In [1]: import numpy as np

In [2]: import numpy.linalg as la

In [3]: np.set_printoptions(precision=1, suppress=True, linewidth=120)

In [4]: X = np.load("data.npy")

In [5]: print(X)
[[-4.4 -2.3  0.1]
 [ 2.8 -3.8  1.6]
 [ 4.4 -2.1  0.9]
 [ 1.2 -1.2  4.7]
 [-4.7  0.2 -1.6]
 [ 1.3 -0.8 -4.8]
 [-2.2 -4.4  0.4]
 [ 0.1 -1.3  4.8]
 [ 3.8  1.7  2.8]
 [-0.9  1.5 -4.7]
 [-0.2  5.  -0.1]
 [-1.7  3.4  3.2]
 [ 2.5  2.8  3.3]
 [-2.7  3.4 -2.5]
 [-2.9 -3.9  1.3]
 [-2.1 -2.   4.1]
 [ 4.5 -0.4 -2.2]
 [-1.8 -2.6  3.9]
 [-0.7 -4.5  2.1]]

In [6]: vec = np.array([2, 2, 2])

In [7]: rhs = X @ vec

In [8]: print(la.lstsq(X, rhs)[0])
[2. 2. 2.]

In [9]: rng = np.random.default_rng(8713)

In [10]: rhs = rhs + 0.3 * rng.normal(size=19)

In [11]: print(rhs)
[-13.3   1.    6.2   9.4 -12.1  -8.5 -12.5   6.8  16.8  -8.3   9.5  10.1  17.7  -4.2 -11.1  -0.2   3.2  -1.   -6.2]

In [12]: coef, *_ = la.lstsq(X, rhs)

In [13]: print(round(la.norm(rhs - X @ coef), 1))
1.1

In [14]: print(coef)
[2. 2. 2.]

In [15]: Ac = X - X.mean(axis=0)

In [16]: Uu, sv, vt = la.svd(Ac, full_matrices=False)

In [17]: print(np.abs(vt[0]).argmax())
2

In [18]: print(sv ** 2 / (sv ** 2).sum())
[0.4 0.3 0.3]

In [19]: C2 = np.cov(X, rowvar=False)

In [20]: print(X.std(axis=0))
[2.8 2.8 2.9]

In [21]: print(np.corrcoef(X.T))
[[ 1.   0.1  0.1]
 [ 0.1  1.  -0.2]
 [ 0.1 -0.2  1. ]]

In [22]: D = la.norm(X[:, None] - X[None], axis=-1)

In [23]: print(la.matrix_rank(D ** 2))
5

In [24]: print(D.shape)
(19, 19)

In [25]: print(D.mean(axis=1).argmax())
9

In [26]: print(D[17])
[4.6 5.3 6.9 3.4 6.8 9.4 4.  2.5 7.1 9.6 8.7 6.  6.9 8.8 3.1 0.7 9.  0.  2.8]

In [27]: print(np.unravel_index(D.round(6).argmax(), D.shape))
(np.int64(3), np.int64(9))

In [28]: print(D[17].round(6).argsort(kind="stable")[:4])
[17 15  7 18]

In [29]: mat = np.array([[1.0, 0.2, 0.0], [0.2, 1.0, 0.2], [0.0, 0.2, 1.0]])

In [30]: hat = np.triu(np.array([[2, 0, -1], [-2, 1, 0], [2, 2, 1]]), 1) + np.eye(3)

In [31]: B = hat @ mat @ la.inv(hat)

In [32]: print(np.trace(B), np.trace(mat))
3.0 3.0

In [33]: print(B)
[[1.  0.  0. ]
 [0.2 1.  0.4]
 [0.  0.2 1. ]]

In [34]: print(hat @ mat - mat @ hat)
[[ 0.  -0.2  0. ]
 [ 0.   0.   0.2]
 [ 0.   0.   0. ]]

In [35]: print(np.poly(B))
[ 1.  -3.   2.9 -0.9]

In [36]: ev, evecs = la.eigh(mat)

In [37]: vec = np.array([5, -7, -3])

In [38]: print(np.abs(mat).sum(axis=1).max(), np.round(np.abs(ev).max(), 1))
1.4 1.3

In [39]: print(vec @ mat @ vec)
77.4

In [40]: print(np.round(evecs * np.maximum(ev, 0) @ evecs.T, 1) + 0)
[[1.  0.2 0. ]
 [0.2 1.  0.2]
 [0.  0.2 1. ]]

In [41]: print(np.round(evecs * np.abs(ev) @ evecs.T, 1) + 0)
[[1.  0.2 0. ]
 [0.2 1.  0.2]
 [0.  0.2 1. ]]

In [42]: low = la.cholesky(mat)

In [43]: print(np.diag(low) ** 2)
[1. 1. 1.]

In [44]: print(low @ low.T)
[[1.  0.2 0. ]
 [0.2 1.  0.2]
 [0.  0.2 1. ]]

In [45]: print(mat / np.sqrt(np.outer(np.diag(mat), np.diag(mat))))
[[1.  0.2 0. ]
 [0.2 1.  0.2]
 [0.  0.2 1. ]]

In [46]: F = np.load("mat.npy")

In [47]: print(F)
[[-2. -1.  1.]
 [ 1.  0. -1.]
 [-1. -1.  0.]]

In [48]: vec = np.array([1, 2, 0])

In [49]: print(F * vec)
[[-2. -2.  0.]
 [ 1.  0. -0.]
 [-1. -2.  0.]]

In [50]: print((F * vec).sum(axis=1))
[-4.  1. -3.]

In [51]: print(F @ np.ones(3))
[-2.  0. -2.]

In [52]: feats = np.load("test0.npy")

In [53]: print(feats)
[[ 3 -3  2]
 [-3  3 -3]
 [ 2 -3  3]]

In [54]: vec = np.array([1, -3, -2])

In [55]: rhs = mat @ vec

In [56]: print(rhs)
[ 0.4 -3.2 -2.6]

In [57]: print(la.solve(mat, rhs + mat[:, 1]))
[ 1. -2. -2.]

In [58]: print(la.solve(mat, 3 * rhs))
[ 3. -9. -6.]

In [59]: print([round(float(la.det(feats[:i, :i])), 2) + 0 for i in range(1, 4)])
[3.0, 0.0, -3.0]

In [60]: T = np.stack([feats, 3 * feats, feats[::-1]])

In [61]: print(la.matrix_rank(T))
[3 3 3]

In [62]: print(T.sum(axis=0))
[[ 14 -15  11]
 [-15  15 -15]
 [ 11 -15  14]]

In [63]: print(T.shape)
(3, 3, 3)

In [64]: print(la.matrix_rank(T.reshape(3, -1)))
2

In [65]: lab = rng.permutation(3)

In [66]: print(lab)
[2 0 1]

In [67]: B = feats[lab][:, lab]

In [68]: print(B)
[[ 3  2 -3]
 [ 2  3 -3]
 [-3 -3  3]]

In [69]: print(np.allclose(B, feats))
False

In [70]: print(np.sort(np.abs(la.eigvals(B))))
[0.4 1.  8.4]

In [71]: print(round(la.det(B), 1), np.round(la.det(feats[lab]), 1))
-3.0 -3.0

In [72]: vec = np.array([3, 2, 1])

In [73]: a = np.maximum(B @ vec, 0)

In [74]: print(np.maximum(B @ vec, 0) - np.maximum(-B @ vec, 0))
[ 10   9 -12]

In [75]: print(np.tanh(B @ vec))
[ 1.  1. -1.]

In [76]: print(np.maximum(B @ (3 * vec), 0))
[30 27  0]

In [77]: print(B * (a > 1e-9)[:, None])
[[ 3  2 -3]
 [ 2  3 -3]
 [ 0  0  0]]

In [78]: print(B.T @ a)
[ 48  47 -57]

In [79]: cent = np.array([[-2, -4, -5], [-5, 3, -4], [2, -1, 0]])

In [80]: E = np.repeat(cent, 11 // 3, axis=0)

In [81]: E = E + 0.1 * rng.normal(size=E.shape)

In [82]: print(E.round(1) + 0)
[[-2.1 -4.  -4.9]
 [-2.1 -3.9 -5. ]
 [-2.  -4.1 -5.1]
 [-4.8  3.  -4. ]
 [-5.   3.1 -3.9]
 [-5.   2.9 -4. ]
 [ 2.  -1.  -0.1]
 [ 1.9 -1.1  0.1]
 [ 2.  -1.   0. ]]

In [83]: hat = E @ la.solve(E.T @ E, E.T)

In [84]: print(hat @ E[:, 0])
[-2.1 -2.1 -2.  -4.8 -5.  -5.   2.   1.9  2. ]

In [85]: print(np.round(la.eigvalsh(hat), 1) + 0)
[0. 0. 0. 0. 0. 0. 1. 1. 1.]

In [86]: print(hat.round(1) + 0)
[[0.3 0.3 0.3 0.  0.  0.  0.  0.  0. ]
 [0.3 0.3 0.3 0.  0.  0.  0.  0.  0. ]
 [0.3 0.3 0.3 0.  0.  0.  0.  0.  0. ]
 [0.  0.  0.  0.4 0.3 0.3 0.1 0.  0. ]
 [0.  0.  0.  0.3 0.3 0.3 0.  0.  0. ]
 [0.  0.  0.  0.3 0.3 0.3 0.  0.  0. ]
 [0.  0.  0.  0.1 0.  0.  0.4 0.3 0.4]
 [0.  0.  0.  0.  0.  0.  0.3 0.2 0.3]
 [0.  0.  0.  0.  0.  0.  0.4 0.3 0.4]]

In [87]: vec = np.array([2, 1, 1])

In [88]: a = np.maximum(E @ vec, 0)

In [89]: print(np.maximum(E @ (3 * vec), 0))
[0.  0.  0.  0.  0.  0.  9.  8.6 9.2]

In [90]: print(np.maximum(E @ vec, 0) - np.maximum(-E @ vec, 0))
[-13.  -13.2 -13.2 -10.6 -10.9 -11.1   3.    2.9   3.1]

In [91]: print(np.flatnonzero(a > 1e-9))
[6 7 8]

In [92]: B = np.c_[E[:, :1] @ np.array([[-1]]), np.array([-1, 1, 2, -1, 0, 1, 1, 0, -1])]

In [93]: print(B)
[[ 2.1 -1. ]
 [ 2.1  1. ]
 [ 2.   2. ]
 [ 4.8 -1. ]
 [ 5.   0. ]
 [ 5.   1. ]
 [-2.   1. ]
 [-1.9  0. ]
 [-2.  -1. ]]

In [94]: print(la.matrix_rank(B))
2

In [95]: vec = np.array([1, 1])

In [96]: rhs = B @ vec

In [97]: print(np.round(la.pinv(B) @ B, 1) + 0)
[[1. 0.]
 [0. 1.]]

In [98]: print(la.solve(B.T @ B, B.T @ rhs))
[1. 1.]

In [99]: rhs = rhs + 0.1 * rng.normal(size=9)

In [100]: print(rhs)
[ 1.1  3.   3.9  3.8  5.2  5.9 -1.  -2.  -3.1]

In [101]: coef, *_ = la.lstsq(B, rhs)

In [102]: print(round(la.norm(rhs - B @ coef), 1))
0.2

In [103]: print(coef)
[1.  0.9]

In [104]: print([round(float(la.norm(la.solve(B.T @ B + lam * np.eye(2), B.T @ rhs))), 2) for lam in (0, 1, 10, 100)])
[1.38, 1.32, 1.05, 0.53]

In [105]: print(np.round(B.T @ (rhs - B @ coef), 1) + 0)
[0. 0.]

In [106]: arr = np.loadtxt("m.csv", delimiter=",")

In [107]: print(arr)
[[16. 20.]
 [20. 25.]]

In [108]: B = arr / np.sqrt((arr ** 2).mean(axis=1, keepdims=True))

In [109]: print(B[1])
[0.9 1.1]

In [110]: print(la.norm(B, axis=1))
[1.4 1.4]

In [111]: print(la.matrix_rank(arr - arr.mean(axis=1, keepdims=True)))
1

In [112]: print((arr + arr.T) / 2)
[[16. 20.]
 [20. 25.]]

In [113]: print(np.allclose(arr @ arr.T, arr.T @ arr))
True

In [114]: la.determinant(arr)
---------------------------------------------------------------------------
AttributeError                            Traceback (most recent call last)
Cell In[114], line 1
----> 1 la.determinant(arr)

AttributeError: module 'numpy.linalg' has no attribute 'determinant'

In [115]: print(arr @ arr)
[[ 656.  820.]
 [ 820. 1025.]]

In [116]: print(np.unravel_index(np.abs(arr).argmax(), arr.shape))
(np.int64(1), np.int64(1))

In [117]: print(arr.mean(axis=0))
[18.  22.5]

In [118]: print(arr - arr[0])
[[0. 0.]
 [4. 5.]]

In [119]: print(arr.sum(axis=0))
[36. 45.]

In [120]: m1 = np.array([[0, 1, 2], [1, 3, 0], [0, 2, 0]])

In [121]: print(m1)
[[0 1 2]
 [1 3 0]
 [0 2 0]]

In [122]: vec = np.array([0, 2, 1])

In [123]: rhs = m1 @ vec

In [124]: coef, lr = np.zeros(3), 1 / la.norm(m1, 2) ** 2

In [125]: for i in range(20):
     ...:     coef -= lr * m1.T @ (m1 @ coef - rhs)
     ...:     if i % 5 == 0: print(i, round(la.norm(m1 @ coef - rhs), 1))
     ...: 
0 1.0
5 0.3
10 0.2
15 0.1

In [126]: print(coef)
[0.2 1.9 1. ]

In [127]: def softmax(z):
     ...:     e = np.exp(z - z.max(axis=-1, keepdims=True))
     ...:     return e / e.sum(axis=-1, keepdims=True)
     ...: 

In [128]: print(softmax(m1[2]))
[0.1 0.8 0.1]

In [129]: print(np.round(softmax(10 * m1[2]), 1) + 0)
[0. 1. 0.]

In [130]: S = m1 @ m1.T / np.sqrt(3)

In [131]: print(softmax(S)[2] @ m1)
[0.7 2.6 0.1]

In [132]: u = np.array([0, -1, 0])

In [133]: B = m1 + np.outer(u, np.eye(3)[1])

In [134]: print(B)
[[0. 1. 2.]
 [1. 2. 0.]
 [0. 2. 0.]]

In [135]: print(la.matrix_rank(la.inv(B) - la.inv(m1), tol=1e-8))
1

In [136]: vec = np.array([0, -4, 3])

In [137]: rhs = m1 @ vec

In [138]: print(rhs)
[  2 -12  -8]

In [139]: print(la.solve(m1, rhs + m1[:, 0]))
[ 1. -4.  3.]

In [140]: print(la.solve(m1, -2 * rhs))
[ 0.  8. -6.]

In [141]: print(la.solve(m1.T, m1[0]))
[ 1.  0. -0.]

In [142]: print(la.solve(m1, rhs))
[ 0. -4.  3.]

In [143]: B = mat + rng.integers(-2, 3, (3, 2)) @ rng.integers(-2, 3, (2, 3))

In [144]: print(B)
[[ 4.  -1.8  6. ]
 [ 2.2  1.   4.2]
 [-3.  -1.8 -5. ]]

In [145]: print(np.round(la.svd(B - mat, compute_uv=False), 1) + 0)
[10.5  2.8  0. ]

In [146]: print(B - mat)
[[ 3. -2.  6.]
 [ 2.  0.  4.]
 [-3. -2. -6.]]

In [147]: W0 = np.loadtxt("out16.csv", delimiter=",")

In [148]: print(W0)
[[0.5 0.5]
 [0.  1. ]]

In [149]: ev, evecs = la.eig(W0)

In [150]: print(np.sort(la.eigvals(la.inv(W0))))
[1. 2.]

In [151]: print(np.sort(la.eigvals(W0.T)))
[0.5 1. ]

In [152]: print(W0 @ evecs[:, 0] - ev[0] * evecs[:, 0])
[0. 0.]

In [153]: print(np.prod(ev))
0.5

In [154]: print(W0.sum(axis=1))
[1. 1.]

In [155]: print(np.sort(np.abs(la.eigvals(W0)))[::-1])
[1.  0.5]

In [156]: print(W0 @ np.ones(2))
[1. 1.]

In [157]: print(np.round(la.matrix_power(W0, 100), 1) + 0)
[[0. 1.]
 [0. 1.]]

In [158]: print(la.matrix_power(W0, 2))
[[0.2 0.8]
 [0.  1. ]]

In [159]: p = np.eye(2)[1]

In [160]: for _ in range(6):
     ...:     p = p @ W0
     ...:     print(p.round(1))
     ...: 
[0. 1.]
[0. 1.]
[0. 1.]
[0. 1.]
[0. 1.]
[0. 1.]

In [161]: hat = np.triu(np.array([[-2, 0], [-3, 2]]), 1) + np.eye(2)

In [162]: B = hat @ W0 @ la.inv(hat)

In [163]: print(hat @ W0 - W0 @ hat)
[[0. 0.]
 [0. 0.]]

In [164]: print(np.trace(B), np.trace(W0))
1.5 1.5

In [165]: print(W0 @ W0)
[[0.2 0.8]
 [0.  1. ]]

In [166]: print(la.matrix_rank(W0 - W0[0, 0] * np.eye(2)))
1
